>>> import numpy as np
>>> np.set_printoptions(precision=1, suppress=True, linewidth=120)
>>> A = np.load("sample10.npy")
>>> A
array([[  6.8,  -3.8,  -2.1,  -2.3,   0.2,  -2.1,  -8.3],
       [  8.5,  -5. ,  -2.5,  -3.2,   0.1,  -2.5, -10.5],
       [  1.7,  -1.1,  -0.5,  -0.5,   0.1,  -0.4,  -2.1],
       [  3.4,  -1.9,  -1. ,  -1.3,   0.1,  -0.8,  -4.1],
       [  1.8,  -1.1,  -0.6,  -0.6,   0.1,  -0.6,  -1.9],
       [  0. ,   0.1,   0. ,   0.1,  -0.1,   0. ,   0. ],
       [  5.1,  -2.9,  -1.5,  -2. ,   0. ,  -1.4,  -6.3],
       [  0. ,   0. ,  -0.2,   0.1,   0. ,  -0.2,   0. ],
       [  6.8,  -4. ,  -1.9,  -2.2,   0. ,  -1.9,  -8.4],
       [  1.7,  -1. ,  -0.6,  -0.7,   0.1,  -0.5,  -2.1],
       [  0.1,  -0.2,  -0.1,   0.2,  -0.2,  -0.1,   0. ],
       [  5. ,  -3. ,  -1.4,  -1.8,   0. ,  -1.2,  -6.3],
       [  2. ,  -1. ,  -0.4,  -0.5,   0. ,  -0.4,  -2. ],
       [  5.1,  -2.8,  -1.6,  -1.6,   0. ,  -1.6,  -6.3],
       [  1.7,  -0.9,  -0.5,  -0.5,   0. ,  -0.5,  -2.1],
       [  6.8,  -4.1,  -2. ,  -2.2,   0. ,  -2.1,  -8.5],
       [  0.2,   0. ,   0.1,   0. ,   0.2,  -0.1,   0. ],
       [  5.2,  -2.9,  -1.6,  -1.9,  -0.1,  -1.7,  -6.2],
       [  3.4,  -1.9,  -1.1,  -1.2,   0.2,  -1.2,  -4.2],
       [  8.6,  -4.9,  -2.6,  -3.1,   0. ,  -2.5, -10.3],
       [  0. ,   0. ,   0. ,   0. ,   0.1,  -0.2,   0. ],
       [  1.7,  -1. ,  -0.3,  -0.6,   0.1,  -0.5,  -2.2],
       [  1.8,  -1. ,  -0.5,  -0.5,   0.1,  -0.6,  -2.1],
       [  1.5,  -1.1,  -0.4,  -0.6,  -0.1,  -0.5,  -2. ],
       [  8.5,  -5.1,  -2.6,  -3. ,   0.2,  -2.4, -10.4],
       [  1.8,  -1.1,  -0.3,  -0.9,  -0.1,  -0.3,  -2.1],
       [  3.3,  -1.8,  -1. ,  -1.2,   0.1,  -0.9,  -4.2],
       [  3.5,  -2.1,  -0.9,  -1.2,   0. ,  -1. ,  -4.2],
       [  3.4,  -2.1,  -1. ,  -1.2,  -0.1,  -1.1,  -4.1],
       [  8.7,  -5. ,  -2.6,  -3. ,  -0.1,  -2.5, -10.6],
       [  6.7,  -4. ,  -1.9,  -2.4,   0.1,  -2.2,  -8.4],
       [  0. ,   0. ,   0.1,   0. ,   0. ,  -0.1,   0. ],
       [  5.2,  -2.9,  -1.5,  -1.8,  -0.1,  -1.5,  -6.3],
       [  0.3,   0.1,  -0.1,   0. ,   0.1,   0.1,   0.1],
       [  8.5,  -4.9,  -2.5,  -2.8,   0.2,  -2.5, -10.4]])
>>> vec = np.array([2, -2, 0, 1, 2, -1, -1])
>>> target = A @ vec
>>> np.round(np.linalg.solve(A.T @ A, A.T @ target), 1) + 0
array([ 2., -2.,  0.,  1.,  2., -1., -1.])
>>> rng = np.random.default_rng(336192)
>>> target = target + 0.1 * rng.normal(size=35)
>>> target
array([29.7, 37. ,  7.9, 14.3,  7.9, -0.4, 21.6,  0.4, 29.6,  7.6,  0.7, 21.6,  7.9, 22. ,  7.5, 30.2,  0.9, 21.9,
       15.3, 36.7,  0.5,  7.6,  8. ,  7. , 37.2,  7.2, 14.5, 15.1, 14.7, 37.2, 29.7,  0.1, 22.1,  0.3, 37.4])
>>> beta, *_ = np.linalg.lstsq(A, target)
>>> beta.round()
array([ 2., -2., -0.,  1.,  2., -1., -1.])
>>> round(float(np.linalg.norm(target - A @ beta)), 1)
0.5
>>> beta
array([ 2. , -2. , -0.2,  1.1,  2. , -1. , -1. ])
